$ ipython --no-banner

In [1]: import numpy as np

In [2]: from numpy import linalg as LA

In [3]: np.set_printoptions(precision=2, suppress=True, linewidth=120, legacy="1.25")

In [4]: def rnd(a):
   ...:     return np.round(a, 2) + 0
   ...: 

In [5]: out = np.array([[-2, 0], [0, 2], [-3, -2]])

In [6]: mat = np.kron(np.eye(3, dtype=int), out)

In [7]: mat
Out[7]: 
array([[-2,  0,  0,  0,  0,  0],
       [ 0,  2,  0,  0,  0,  0],
       [-3, -2,  0,  0,  0,  0],
       [ 0,  0, -2,  0,  0,  0],
       [ 0,  0,  0,  2,  0,  0],
       [ 0,  0, -3, -2,  0,  0],
       [ 0,  0,  0,  0, -2,  0],
       [ 0,  0,  0,  0,  0,  2],
       [ 0,  0,  0,  0, -3, -2]])

In [8]: x0 = np.array([-1, -1, 1, 0, 1, -2])

In [9]: target = mat @ x0

In [10]: rnd(LA.pinv(mat) @ mat)
Out[10]: 
array([[1., 0., 0., 0., 0., 0.],
       [0., 1., 0., 0., 0., 0.],
       [0., 0., 1., 0., 0., 0.],
       [0., 0., 0., 1., 0., 0.],
       [0., 0., 0., 0., 1., 0.],
       [0., 0., 0., 0., 0., 1.]])

In [11]: rng = np.random.default_rng(307815)

In [12]: target = target + 0.05 * rng.normal(size=9)

In [13]: rnd(target)
Out[13]: array([ 1.98, -1.99,  4.9 , -1.97,  0.01, -2.95, -1.98, -4.02,  0.94])

In [14]: coef, *_ = LA.lstsq(mat, target)

In [15]: coef.round()
Out[15]: array([-1., -1.,  1.,  0.,  1., -2.])

In [16]: out = np.c_[mat[:, :3] @ np.array([[3, -4, -1], [4, -3, 2], [-5, 4, 0]]), np.array([-2, 0, 3, 2, 3, -3, 0, 3, 3])]

In [17]: out
Out[17]: 
array([[ -6,   8,   2,  -2],
       [  8,  -6,   4,   0],
       [-17,  18,  -1,   3],
       [ 10,  -8,   0,   2],
       [  0,   0,   0,   3],
       [ 15, -12,   0,  -3],
       [  0,   0,   0,   0],
       [  0,   0,   0,   3],
       [  0,   0,   0,   3]])

In [18]: print(rnd(LA.lstsq(mat, out[:, 0])[0]))
[ 3.  4. -5.  0.  0.  0.]

In [19]: print(LA.matrix_rank(np.c_[mat, out]))
7

In [20]: proj = mat @ LA.solve(mat.T @ mat, mat.T)

In [21]: rnd(np.diag(proj))
Out[21]: array([0.47, 0.76, 0.76, 0.47, 0.76, 0.76, 0.47, 0.76, 0.76])

In [22]: rnd(LA.eigvalsh(proj))
Out[22]: array([0., 0., 0., 1., 1., 1., 1., 1., 1.])

In [23]: LA.matrix_rank(np.eye(9) - proj)
Out[23]: 3

In [24]: Q, V = LA.qr(mat[:, :5])[0], LA.qr(mat[:, 5:])[0]

In [25]: sv = LA.svd(Q.T @ V, compute_uv=False)

In [26]: (sv > 0.9).sum()
Out[26]: 0

In [27]: rnd(LA.norm(Q @ Q.T - V @ V.T, 2))
Out[27]: 1.0

In [28]: rnd(sv)
Out[28]: array([0.59])

In [29]: x0 = np.array([1, 3, -2, 1, 0, -2])

In [30]: h = np.maximum(mat @ x0, 0)

In [31]: mat * (h > 1e-9)[:, None]
Out[31]: 
array([[ 0,  0,  0,  0,  0,  0],
       [ 0,  2,  0,  0,  0,  0],
       [ 0,  0,  0,  0,  0,  0],
       [ 0,  0, -2,  0,  0,  0],
       [ 0,  0,  0,  2,  0,  0],
       [ 0,  0, -3, -2,  0,  0],
       [ 0,  0,  0,  0,  0,  0],
       [ 0,  0,  0,  0,  0,  0],
       [ 0,  0,  0,  0, -3, -2]])

In [32]: np.maximum(mat @ x0, 0) - np.maximum(-mat @ x0, 0)
Out[32]: array([-2,  6, -9,  4,  2,  4,  0, -4,  4])

In [33]: print(np.maximum(mat @ (3 * x0), 0))
[ 0 18  0 12  6 12  0  0 12]

In [34]: print(mat.T @ h)
[  0  12 -20  -4 -12  -8]

In [35]: h
Out[35]: array([0, 6, 0, 4, 2, 4, 0, 0, 4])

In [36]: data = np.loadtxt("mat.csv", delimiter=",")

In [37]: data
Out[37]: 
array([[0., 0., 1., 1., 0.],
       [0., 0., 1., 0., 0.],
       [1., 1., 0., 1., 1.],
       [1., 0., 1., 0., 0.],
       [0., 0., 1., 0., 0.]])

In [38]: vals, V = LA.eigh(data)

In [39]: rnd(LA.eigvalsh(data + 5 * np.eye(5)))
Out[39]: array([3.19, 4.  , 5.  , 5.47, 7.34])

In [40]: np.unique(vals.round(6) + 0, return_counts=True)[1]
Out[40]: array([1, 1, 1, 1, 1])

In [41]: rnd(V.T @ V)
Out[41]: 
array([[1., 0., 0., 0., 0.],
       [0., 1., 0., 0., 0.],
       [0., 0., 1., 0., 0.],
       [0., 0., 0., 1., 0.],
       [0., 0., 0., 0., 1.]])

In [42]: rnd(LA.svd(data, compute_uv=False))
Out[42]: array([2.34, 1.81, 1.  , 0.47, 0.  ])

In [43]: (vals > 1e-8).sum(), (vals < -1e-8).sum()
Out[43]: (2, 2)

In [44]: np.abs(V[:, -1]).round(6).argmax()
Out[44]: 2

In [45]: rnd(vals.sum()), np.trace(data)
Out[45]: (0.0, 0.0)

In [46]: np.trace(data @ data @ data) // 6
Out[46]: 1.0

In [47]: np.argwhere(np.triu(data))
Out[47]: 
array([[0, 2],
       [0, 3],
       [1, 2],
       [2, 3],
       [2, 4]])

In [48]: Lm = np.diag(data.sum(axis=1)) - data

In [49]: LA.matrix_rank(Lm)
Out[49]: 4

In [50]: rnd(LA.eigvalsh(Lm))
Out[50]: array([0., 1., 1., 3., 5.])

In [51]: Lm
Out[51]: 
array([[ 2.,  0., -1., -1.,  0.],
       [ 0.,  1., -1.,  0.,  0.],
       [-1., -1.,  4., -1., -1.],
       [-1.,  0., -1.,  2.,  0.],
       [ 0.,  0., -1.,  0.,  1.]])

In [52]: Lm @ np.ones(5)
Out[52]: array([0., 0., 0., 0., 0.])

In [53]: LA.matrix_rank(data, rtol=0.1)
Out[53]: 4

In [54]: LA.cond(data) > 100
Out[54]: True

In [55]: U, sv, Vh = LA.svd(data)

In [56]: np.argmax(sv[:-1] / (sv[1:] + 1e-6)) + 1
Out[56]: 4

In [57]: print(rnd(sv))
[2.34 1.81 1.   0.47 0.  ]

In [58]: out = U[:, :4] @ np.diag(sv[:4]) @ Vh[:4]

In [59]: rnd(LA.norm(data - out, 2)), rnd(sv[4])
Out[59]: (0.0, 0.0)

In [60]: rnd(np.abs(data - out).max())
Out[60]: 0.0

In [61]: LA.matrix_rank(out)
Out[61]: 4

In [62]: arr = np.load("case3.npy")

In [63]: arr
Out[63]: 
array([[ 3., -2.,  7.],
       [ 1.,  2., -7.],
       [ 0.,  0.,  2.]])

In [64]: # column 2 dominates

In [65]: out = LA.inv(arr)

In [66]: rnd(LA.inv(out))
Out[66]: 
array([[ 3., -2.,  7.],
       [ 1.,  2., -7.],
       [ 0.,  0.,  2.]])

In [67]: np.allclose(out, arr.T)
Out[67]: False

In [68]: rnd(out)
Out[68]: 
array([[ 0.25,  0.25,  0.  ],
       [-0.12,  0.38,  1.75],
       [ 0.  ,  0.  ,  0.5 ]])

In [69]: rnd(LA.det(arr) * out)
Out[69]: 
array([[ 4.,  4.,  0.],
       [-2.,  6., 28.],
       [ 0.,  0.,  8.]])
